>>> import numpy as np
>>> np.set_printoptions(suppress=True, linewidth=100)
>>> A = np.loadtxt("layer10.csv", delimiter=",")
>>> A
array([[-38.,   2.,   2.,   1.],
       [  0., -30.,   0.,   2.],
       [  1.,   1.,  10.,   2.],
       [  2.,   2.,   1., -50.]])
>>> ang = np.radians(60)
>>> R = np.eye(4)
>>> R[0, 0] = R[2, 2] = np.cos(ang)
>>> R[0, 2], R[2, 0] = -np.sin(ang), np.sin(ang)
>>> R.round(3)
array([[ 0.5  ,  0.   , -0.866,  0.   ],
       [ 0.   ,  1.   ,  0.   ,  0.   ],
       [ 0.866,  0.   ,  0.5  ,  0.   ],
       [ 0.   ,  0.   ,  0.   ,  1.   ]])
>>> M2 = A @ R.T
>>> np.allclose(np.linalg.norm(A, axis=1), np.linalg.norm(M2, axis=1))
True
>>> np.allclose(A @ A.T, M2 @ M2.T)
True
>>> u, g = R[2], R[0]
>>> u @ u
np.float64(1.0)
>>> pr = (u @ g) / (u @ u) * u
>>> np.round(np.outer(u, g), 3)
array([[ 0.433,  0.   , -0.75 ,  0.   ],
       [ 0.   ,  0.   , -0.   ,  0.   ],
       [ 0.25 ,  0.   , -0.433,  0.   ],
       [ 0.   ,  0.   , -0.   ,  0.   ]])
>>> W1 = np.array([[2, -1], [-2, 3], [2, 2], [2, -3]])
>>> b = np.array([7, 8])
>>> H = np.maximum(A @ W1 + b, 0)
>>> H
array([[  0.,  53.],
       [ 71.,   0.],
       [ 31.,  24.],
       [  0., 164.]])
>>> (H > 0).astype(int)
array([[0, 1],
       [1, 0],
       [1, 1],
       [0, 1]])
>>> (H > 0).mean(axis=0)
array([0.5 , 0.75])
>>> cent = np.array([[-3, 2], [-3, -1]])
>>> W1 @ cent
array([[ -3,   5],
       [ -3,  -7],
       [-12,   2],
       [  3,   7]])
>>> W0 = np.array([[0.9, 0.9], [-0.1, -0.4]])
>>> W0
array([[ 0.9,  0.9],
       [-0.1, -0.4]])
>>> # row 0 is much longer than the rest
>>> P = np.triu(np.array([[0, 0], [3, 2]]), 1) + np.eye(2)
>>> M2 = P @ W0 @ np.linalg.inv(P)
>>> np.round(np.linalg.det(M2), 3)
np.float64(-0.27)
>>> M2
array([[ 0.9,  0.9],
       [-0.1, -0.4]])
>>> (W0 - W0.T) / 2
array([[ 0. ,  0.5],
       [-0.5,  0. ]])
>>> np.allclose(W0, W0.T)
False
>>> np.round(W0 @ W0, 3)
array([[ 0.72,  0.45],
       [-0.05,  0.07]])
>>> np.allclose(W0 @ W0.T, W0.T @ W0)
False
>>> np.trace(W0)
np.float64(0.5)
>>> np.round(np.linalg.det(W0), 3)
np.float64(-0.27)
>>> q, R = np.linalg.qr(W0)
>>> np.round(q.T @ q, 3) + 0
array([[1., 0.],
       [0., 1.]])
>>> q.shape, R.shape
((2, 2), (2, 2))
>>> np.allclose(R.T @ R, W0.T @ W0)
True
>>> rng = np.random.default_rng(66)
>>> z = rng.permutation(2)
>>> z
array([1, 0])
>>> M2 = W0[z][:, z]
>>> M2
array([[-0.4, -0.1],
       [ 0.9,  0.9]])
>>> np.trace(M2)
np.float64(0.5)
>>> np.diag(M2)
array([-0.4,  0.9])
>>> np.round(np.sort(np.abs(np.linalg.eigvals(M2))), 3)
array([0.327, 0.827])
>>> round(float(np.linalg.det(M2)), 3), round(np.linalg.det(W0[z]), 3)
(-0.27, np.float64(0.27))
>>> ev, vecs = np.linalg.eig(M2)
>>> round(float(np.prod(ev)), 3)
-0.27
>>> np.round(np.sort(np.linalg.eigvals(M2.T)), 3)
array([-0.327,  0.827])
>>> np.round(M2 @ vecs[:, 0] - ev[0] * vecs[:, 0], 3) + 0
array([0., 0.])
>>> arr = np.load("x.npy")
>>> arr
array([[0, 0, 0],
       [1, 2, 0],
       [2, 0, 1]])
>>> # rank 2
>>> round(float(np.linalg.det(2 * arr)), 3), round(float(np.linalg.det(arr)), 3)
(0.0, 0.0)
>>> np.einsum("ij,ji->", arr, arr)
np.int64(5)
>>> np.round(np.linalg.eigvals(arr), 3)
array([1., 2., 0.])
>>> round(np.linalg.det(arr[::-1]), 3)
np.float64(0.0)
>>> rk = np.linalg.matrix_rank(arr)
>>> rk
np.int64(2)
>>> null = np.linalg.svd(arr)[2][rk:].T
>>> [int(np.linalg.matrix_rank(arr[:, :j + 1])) for j in range(3)]
[1, 2, 2]
>>> np.allclose(arr @ null, 0)
True
>>> np.round(np.linalg.norm(arr, axis=0), 3)
array([2.236, 2.   , 1.   ])
>>> arr[0] @ arr[1]
np.int64(0)
>>> round(float(np.linalg.norm(arr) ** 2 / np.linalg.norm(arr, 2) ** 2), 3)
1.429
>>> round(float(np.linalg.norm(arr[0] - arr[1])), 3)
2.236
>>> np.round(np.linalg.norm(arr, axis=1), 3)
array([0.   , 2.236, 2.236])
>>> round(np.linalg.norm(arr, "nuc"), 3)
np.float64(4.378)
>>> [round(float(x), 3) for x in np.linalg.svd(arr, compute_uv=False)[:3]]
[2.646, 1.732, 0.0]
>>> np.linalg.cond(arr) > 100
np.True_
>>> M = np.load("dump.npy")
>>> M.round(3)
array([[ -0.801,   1.401,  -0.3  ],
       [  0.351,  -0.135,  -0.108],
       [-12.989,  17.653,  -2.332],
       [  0.914,  -0.886,  -0.014],
       [ -5.317,   7.423,  -1.053],
       [  0.942,  -0.923,  -0.01 ],
       [ -4.113,   5.818,  -0.852],
       [  6.689,  -8.585,   0.948],
       [ -0.14 ,   0.519,  -0.19 ],
       [  3.883,  -4.844,   0.48 ],
       [  7.578,  -9.77 ,   1.096],
       [  4.245,  -5.326,   0.541],
       [  6.971,  -8.962,   0.995],
       [  7.073,  -9.098,   1.012],
       [  9.496, -12.328,   1.416],
       [  0.062,   0.25 ,  -0.156],
       [ -0.925,   1.566,  -0.321],
       [ -4.745,   6.66 ,  -0.957],
       [  7.921, -10.228,   1.154]])
>>> # null space of dimension 1
>>> W1 = np.array([[1, 0, 3, 2, 3, -1], [0, -2, 2, -1, -2, 0], [-3, 3, -1, 0, 1, 0]])
>>> b = np.array([-9, -8, -2, 2, 9, 7])
>>> H = np.maximum(M @ W1 + b, 0)
>>> (H > 0).astype(int)
array([[0, 0, 0, 0, 1, 1],
       [0, 0, 0, 1, 1, 1],
       [0, 0, 0, 0, 0, 1],
       [0, 0, 0, 1, 1, 1],
       [0, 0, 0, 0, 0, 1],
       [0, 0, 0, 1, 1, 1],
       [0, 0, 0, 0, 0, 1],
       [0, 1, 0, 1, 1, 1],
       [0, 0, 0, 1, 1, 1],
       [0, 1, 0, 1, 1, 1],
       [0, 1, 1, 1, 1, 0],
       [0, 1, 0, 1, 1, 1],
       [0, 1, 0, 1, 1, 1],
       [0, 1, 1, 1, 1, 0],
       [0, 1, 1, 1, 1, 0],
       [0, 0, 0, 1, 1, 1],
       [0, 0, 0, 0, 1, 1],
       [0, 0, 0, 0, 0, 1],
       [0, 1, 1, 1, 1, 0]])
>>> np.linalg.matrix_rank(H)
np.int64(5)
>>> cent = np.array([[1, -2], [-1, 1], [-1, 2], [2, -1], [-1, 2], [-1, -2]])
>>> W1 @ cent
array([[ 0, 10],
       [ 0, -1],
       [-6,  9]])
>>> C2 = M.T @ M
>>> np.round(np.diag(C2), 3)
array([ 626.599, 1091.981,   16.428])
>>> np.linalg.matrix_rank(C2)
np.int64(2)
>>> np.round(np.linalg.eigvalsh(C2)[::-1], 3) + 0
array([1733.935,    1.074,    0.   ])
>>> np.allclose(C2, C2.T)
True
>>> (M @ M.T).shape
(19, 19)
>>> np.round(np.trace(C2), 3), round(float((M ** 2).sum()), 3)
(np.float64(1735.009), 1735.009)
>>> feats = np.load("run12.npy")
>>> feats
array([[ 0, -3,  1],
       [ 0,  0,  0],
       [ 2, -6, 11],
       [ 3, -4,  5],
       [ 2, -6, 11],
       [ 0,  0,  0],
       [ 0,  0,  0],
       [ 0,  0,  0],
       [-1,  1,  5],
       [ 0,  0,  0],
       [ 3, -4,  5],
       [ 0,  0,  0],
       [ 0,  0,  0],
       [ 0,  0,  0],
       [ 2, -3, 10],
       [ 0,  0,  0],
       [ 0,  0,  0],
       [-1, -2,  6],
       [ 3, -4,  5],
       [ 0,  0,  0],
       [ 0,  0,  0],
       [ 0,  0,  0],
       [-1,  1,  5],
       [ 0,  0,  0],
       [ 0,  0,  0],
       [-1,  1,  5],
       [ 0,  0,  0]])
>>> Xs = feats - feats.mean(axis=0)
>>> vecs = np.linalg.svd(Xs)[2][:1]
>>> M2 = Xs - Xs @ vecs.T @ vecs
>>> np.linalg.norm(M2, axis=1).round(6).argmax()
np.int64(8)
>>> np.round(np.diag(vecs.T @ vecs), 3)
array([0.037, 0.188, 0.775])
>>> np.round(np.cov(Xs @ vecs.T, rowvar=False), 3)
np.float64(16.867)
>>> round(float(np.linalg.norm(M2) / np.linalg.norm(Xs)), 3)
0.363
>>> z = feats[:, 0] > np.median(feats[:, 0])
>>> u = feats[z].mean(axis=0) - feats[~z].mean(axis=0)
>>> round(float((((feats - feats.mean(axis=0)) @ u > 0) == z).mean()), 3)
0.852
>>> z.astype(int)
array([0, 0, 1, 1, 1, 0, 0, 0, 0, 0, 1, 0, 0, 0, 1, 0, 0, 0, 1, 0, 0, 0, 0, 0, 0, 0, 0])
>>> left, sv, vt = np.linalg.svd(arr)
>>> sv.round(3) + 0
array([2.646, 1.732, 0.   ])
>>> np.argmax(sv[:-1] / (sv[1:] + 1e-6)) + 1
np.int64(2)
>>> M2 = left[:, :2] @ np.diag(sv[:2]) @ vt[:2]
>>> M2.round(3) + 0
array([[0., 0., 0.],
       [1., 2., 0.],
       [2., 0., 1.]])
>>> np.linalg.matrix_rank(M2)
np.int64(2)
>>> round(float(np.abs(arr - M2).max()), 3)
0.0
>>> np.round(np.linalg.norm(arr - M2) / np.linalg.norm(arr), 3)
np.float64(0.0)
>>> round(float(np.linalg.norm(arr - M2, 2)), 3), round(float(sv[2]), 3)
(0.0, 0.0)
>>> P = feats @ np.linalg.solve(feats.T @ feats, feats.T)
>>> np.round(np.linalg.eigvalsh(P), 3) + 0
array([0., 0., 0., 0., 0., 0., 0., 0., 0., 0., 0., 0., 0., 0., 0., 0., 0., 0., 0., 0., 0., 0., 0.,
       0., 1., 1., 1.])
>>> np.round(P @ feats[:, 2], 3)
array([ 1.,  0., 11.,  5., 11.,  0.,  0.,  0.,  5.,  0.,  5.,  0.,  0.,  0., 10.,  0.,  0.,  6.,
        5.,  0.,  0.,  0.,  5.,  0.,  0.,  5.,  0.])
>>> x0 = np.array([-5, -6, 9])
>>> target = feats @ x0
>>> np.round(np.linalg.pinv(feats) @ feats, 3) + 0
array([[1., 0., 0.],
       [0., 1., 0.],
       [0., 0., 1.]])
>>> target
array([ 27,   0, 125,  54, 125,   0,   0,   0,  44,   0,  54,   0,   0,   0,  98,   0,   0,  71,
        54,   0,   0,   0,  44,   0,   0,  44,   0])
>>> np.round(np.linalg.solve(feats.T @ feats, feats.T @ target), 3)
array([-5., -6.,  9.])
>>> target = target + 0.3 * rng.normal(size=27)
>>> target.round(3)
array([ 26.838,  -0.148, 124.682,  53.602, 124.534,   0.151,   0.336,   0.132,  44.086,   0.088,
        53.962,   0.292,  -0.233,   0.322,  97.953,  -0.017,  -0.368,  71.024,  54.741,  -0.022,
        -0.12 ,   0.118,  44.297,   0.312,  -0.21 ,  43.646,  -0.317])
>>> b, *_ = np.linalg.lstsq(feats, target)
>>> b.round(3)
array([-4.908, -5.928,  9.001])
>>> np.round(feats.T @ (target - feats @ b), 3) + 0
array([0., 0., 0.])
>>> b.round()
array([-5., -6.,  9.])
>>> J = np.load("m.npy")
>>> J
array([[ 1,  0,  0,  0],
       [-4,  1,  0,  0],
       [-1, -2,  1,  0],
       [ 0,  3,  1,  1]])
>>> J @ J
array([[  1,   0,   0,   0],
       [ -8,   1,   0,   0],
       [  6,  -4,   1,   0],
       [-13,   4,   2,   1]])
>>> [int(np.linalg.matrix_rank(np.linalg.matrix_power(J, p))) for p in range(1, 5)]
[4, 4, 4, 4]
>>> np.prod(np.diag(J)), np.round(np.linalg.det(J), 3)
(np.int64(1), np.float64(1.0))
>>> M2 = J / np.linalg.norm(J, axis=1, keepdims=True)
>>> C2 = M2 @ M2.T
>>> np.argwhere(np.triu(np.abs(C2) > 0.95, 1))
array([[0, 1]])
>>> (np.abs(C2) > 0.9).astype(int)
array([[1, 1, 0, 0],
       [1, 1, 0, 0],
       [0, 0, 1, 0],
       [0, 0, 0, 1]])
>>> np.round(np.linalg.norm(M2, axis=1), 3)
array([1., 1., 1., 1.])
>>> round(float(np.degrees(np.arccos(np.clip(C2[0, 1], -1, 1)))), 3)
165.964
>>> C2[0].round(3)
array([ 1.   , -0.97 , -0.408,  0.   ])
>>> M2 = J[0, 0] * J[1:] - np.outer(J[1:, 0], J[0])
>>> M2
array([[ 0,  1,  0,  0],
       [ 0, -2,  1,  0],
       [ 0,  3,  1,  1]])
>>> np.linalg.matrix_rank(M2), np.linalg.matrix_rank(J)
(np.int64(3), np.int64(4))
>>> J[:, 0] / J[0, 0]
array([ 1., -4., -1.,  0.])
>>> u, g = M2[0], M2[1]
>>> u @ u
np.int64(1)
>>> pr = (u @ g) / (u @ u) * u
>>> np.outer(u, g)
array([[ 0,  0,  0,  0],
       [ 0, -2,  1,  0],
       [ 0,  0,  0,  0],
       [ 0,  0,  0,  0]])
>>> np.linalg.matrix_rank(np.outer(u, g))
np.int64(1)
>>> ev, vecs = np.linalg.eig(J)
>>> np.prod(ev)
np.float64(1.0)
>>> ev
array([1., 1., 1., 1.])
>>> np.round(np.sort(np.linalg.eigvals(np.linalg.inv(J))), 3)
array([1., 1., 1., 1.])
>>> F = np.load("out14.npy")
>>> F.round(3)
array([[ 0.809, -0.588,  0.   ,  0.   ],
       [ 0.588,  0.809,  0.   ,  0.   ],
       [ 0.   ,  0.   ,  1.   ,  0.   ],
       [ 0.   ,  0.   ,  0.   ,  1.   ]])
>>> np.round(F @ F, 3)
array([[ 0.309, -0.951,  0.   ,  0.   ],
       [ 0.951,  0.309,  0.   ,  0.   ],
       [ 0.   ,  0.   ,  1.   ,  0.   ],
       [ 0.   ,  0.   ,  0.   ,  1.   ]])
>>> np.flatnonzero(np.linalg.matrix_power((F != 0) + (F.T != 0) + np.eye(4), 4)[0])
array([0, 1])
>>> (F != 0).astype(int)
array([[1, 1, 0, 0],
       [1, 1, 0, 0],
       [0, 0, 1, 0],
       [0, 0, 0, 1]])
>>> round(np.linalg.det(F), 3)
np.float64(1.0)
>>> x0 = np.array([1, 3, 0, 0])
>>> 4 - np.linalg.matrix_rank(F - np.eye(4), tol=1e-8)
np.int64(2)
>>> np.round(F.T @ (F @ x0), 3)
array([1., 3., 0., 0.])
>>> [p for p in range(1, 25) if np.allclose(np.linalg.matrix_power(F, p), np.eye(4))]
[10, 20]
>>> x0 = np.array([-3, 1, -1, 2])
>>> target = F @ x0
>>> target.round(3)
array([-3.015, -0.954, -1.   ,  2.   ])
>>> np.round(np.linalg.solve(F, target + F[:, 3]), 3)
array([-3.,  1., -1.,  3.])
>>> np.round(np.linalg.solve(F, F[:, 1]), 3)
array([0., 1., 0., 0.])
>>> np.round(F @ F.T, 3) + 0
array([[1., 0., 0., 0.],
       [0., 1., 0., 0.],
       [0., 0., 1., 0.],
       [0., 0., 0., 1.]])
>>> round(F[:, 0] @ F[:, 1], 3)
np.float64(-0.0)
>>> np.round(F.T @ F, 3) + 0
array([[1., 0., 0., 0.],
       [0., 1., 0., 0.],
       [0., 0., 1., 0.],
       [0., 0., 0., 1.]])
>>> np.round(np.linalg.norm(F, axis=0), 3)
array([1., 1., 1., 1.])
>>> M2 = np.array([[0, 2, 0], [2, 2, 2], [1, 0, 0]])
>>> X = np.triu(M2)
>>> X
array([[0, 2, 0],
       [0, 2, 2],
       [0, 0, 0]])
>>> # looks like rank 2
>>> rk = np.linalg.matrix_rank(X)
>>> rk
np.int64(2)
>>> null = np.linalg.svd(X)[2][rk:].T
>>> null[:, 0] / null[np.abs(null[:, 0]).round(6).argmax(), 0]
array([1., 0., 0.])
>>> X @ null
array([[0.],
       [0.],
       [0.]])
>>> [int(np.linalg.matrix_rank(X[:i])) for i in range(1, len(X) + 1)]
[1, 2, 2]
>>> np.allclose(X @ null, 0)
True
>>> [int(np.linalg.matrix_rank(np.delete(X, i, axis=0))) for i in range(3)]
[1, 1, 2]
>>> P = np.triu(np.array([[9, 1, -5], [9, 2, 7], [9, 1, -8]]), 1) + np.eye(3)
>>> M2 = P @ X @ np.linalg.inv(P)
>>> round(np.linalg.det(M2), 3)
np.float64(0.0)
>>> np.trace(M2), np.trace(X)
(np.float64(2.0), np.int64(2))
>>> M2
array([[  0.,   4., -26.],
       [  0.,   2., -12.],
       [  0.,   0.,   0.]])
>>> np.linalg.matrix_rank(M2)
np.int64(2)
